In [1]: import numpy as np

In [2]: np.set_printoptions(precision=2, suppress=True, linewidth=140, sign=" ")

In [3]: rnd = lambda a: np.round(a, 2) + 0

In [4]: X = np.load("sample3.npy")

In [5]: X
Out[5]: 
array([[-1.1, -0.3, -0.8,  0.6, -0.2, -0.1, -0.8],
       [ 0.3,  0.9, -1.2, -0.3, -0.8,  0.1, -0.6],
       [-1.3,  0.3,  0.7, -0.6, -0.8, -1.3, -0.2],
       [-1.4, -1. ,  1.8,  0.2,  0.7,  0. , -0.5],
       [ 0.1, -2.4,  1. ,  0.2, -0.6, -0.6,  0.1],
       [ 0.5, -0.6,  0.9, -1.9, -0.9,  0. ,  0.8],
       [-0.2,  0.2, -1.5,  1.6, -1.4,  0.2, -1.1]])

In [6]: x = np.array([1, -1, 2, -3, -1, -3, 3])

In [7]: a = np.maximum(X @ x, 0)

In [8]: rnd(a)
Out[8]: array([  0. ,   0. ,   5.7,   0.4,   6.6,  11.9,   0. ])

In [9]: rnd(np.maximum(X @ (3 * x), 0))
Out[9]: array([  0. ,   0. ,  17.1,   1.2,  19.8,  35.7,   0. ])

In [10]: print(X * (a > 1e-9)[:, None])
[[-0.  -0.  -0.   0.  -0.  -0.  -0. ]
 [ 0.   0.  -0.  -0.  -0.   0.  -0. ]
 [-1.3  0.3  0.7 -0.6 -0.8 -1.3 -0.2]
 [-1.4 -1.   1.8  0.2  0.7  0.  -0.5]
 [ 0.1 -2.4  1.   0.2 -0.6 -0.6  0.1]
 [ 0.5 -0.6  0.9 -1.9 -0.9  0.   0.8]
 [-0.   0.  -0.   0.  -0.   0.  -0. ]]

In [11]: rnd(np.maximum(X @ x, 0) - np.maximum(-X @ x, 0))
Out[11]: array([ -6.1,  -3.4,   5.7,   0.4,   6.6,  11.9, -10.7])

In [12]: rnd(X.T @ a)
Out[12]: array([ -1.36, -21.67,  22.02, -24.63, -18.95, -11.37,   8.84])

In [13]: rng = np.random.default_rng(462688)

In [14]: B = X + rng.integers(-2, 3, (7, 4)) @ rng.integers(-2, 3, (4, 7))

In [15]: rnd(B)
Out[15]: 
array([[ -0.1,  -6.3,  -2.8,  -4.4,   1.8,   0.9,  -4.8],
       [  3.3,   8.9,   0.8,   2.7,  -4.8,   2.1,   4.4],
       [ -6.3,   2.3,  10.7,   1.4, -10.8,  -4.3,   2.8],
       [ -7.4,  -1. ,   1.8,  -1.8,  -7.3,   0. ,  -4.5],
       [ -1.9,  -8.4,  -1. ,  -5.8,  -2.6,   0.4,  -5.9],
       [  1.5,  -4.6,  -1.1,  -3.9,   3.1,   0. ,  -1.2],
       [  2.8,  -3.8,  -9.5,  -1.4,   6.6,   2.2,  -5.1]])

In [16]: rnd(B - X)
Out[16]: 
array([[  1.,  -6.,  -2.,  -5.,   2.,   1.,  -4.],
       [  3.,   8.,   2.,   3.,  -4.,   2.,   5.],
       [ -5.,   2.,  10.,   2., -10.,  -3.,   3.],
       [ -6.,   0.,   0.,  -2.,  -8.,   0.,  -4.],
       [ -2.,  -6.,  -2.,  -6.,  -2.,   1.,  -6.],
       [  1.,  -4.,  -2.,  -2.,   4.,   0.,  -2.],
       [  3.,  -4.,  -8.,  -3.,   8.,   2.,  -4.]])

In [17]: np.linalg.matrix_rank(B - X, tol=1e-8)
Out[17]: np.int64(4)

In [18]: print(rnd(np.abs(np.linalg.eigvals(B)).max()))
11.93

In [19]: rnd(np.linalg.det(B))
Out[19]: np.float64(8427.58)

In [20]: np.allclose(B, B.T)
Out[20]: False

In [21]: print(rnd(np.sort(np.abs(np.linalg.eigvals(B)))))
[  0.94   1.36   2.18   2.18   9.79  11.93  11.93]

In [22]: W = np.array([[3, 0], [5, 1], [2, 0], [4, 0], [4, 1], [0, 3], [4, 4]])

In [23]: coef = np.array([-4, 5])

In [24]: hid = np.maximum(X @ W + coef, 0)

In [25]: rnd((hid > 0).mean(axis=0))
Out[25]: array([ 0.  ,  0.71])

In [26]: W2 = np.array([[9, 1, 3], [-9, 6, 8]])

In [27]: print((hid @ W2).round(6).argmax(axis=1))
[ 2  2  0  2  2  2  0]
